$ python -q
>>> import numpy as np
>>> np.set_printoptions(suppress=True, linewidth=200)
>>> E = np.load("case3.npy")
>>> E
array([[1., 0., 0.],
       [0., 1., 0.],
       [0., 0., 1.]])
>>> round(float(np.abs(np.linalg.eigvals(E)).max()), 2)
1.0
>>> np.linalg.determinant(E)
Traceback (most recent call last):
  File "<python-input-5>", line 1, in <module>
    np.linalg.determinant(E)
    ^^^^^^^^^^^^^^^^^^^^^
AttributeError: module 'numpy.linalg' has no attribute 'determinant'
>>> rng = np.random.default_rng(9761)
>>> idx = rng.permutation(3)
>>> idx
array([1, 2, 0])
>>> B = E[idx][:, idx]
>>> np.diag(B)
array([1., 1., 1.])
>>> np.allclose(B, E)
True
>>> B
array([[1., 0., 0.],
       [0., 1., 0.],
       [0., 0., 1.]])
>>> round(float(np.linalg.det(B)), 2), np.round(np.linalg.det(E[idx]), 2)
(1.0, np.float64(1.0))
>>> vec = np.array([3, -3, -1])
>>> np.round(np.linalg.det(E), 2)
np.float64(1.0)
>>> np.round(np.sort(np.abs(np.degrees(np.angle(np.linalg.eigvals(E))))), 2)
array([0., 0., 0.])
>>> 3 - np.linalg.matrix_rank(E - np.eye(3), tol=1e-8)
np.int64(3)
>>> np.round(np.linalg.norm(vec), 2), round(np.linalg.norm(E @ vec), 2)
(np.float64(4.36), np.float64(4.36))
>>> E.T @ (E @ vec)
array([ 3., -3., -1.])
>>> np.round(np.sort(np.abs(np.linalg.eigvals(E)))[::-1], 2)
array([1., 1., 1.])
>>> pr = np.eye(3)[0]
>>> for _ in range(5):
...     pr = pr @ E
...     print(pr.round(2))
... 
[1. 0. 0.]
[1. 0. 0.]
[1. 0. 0.]
[1. 0. 0.]
[1. 0. 0.]
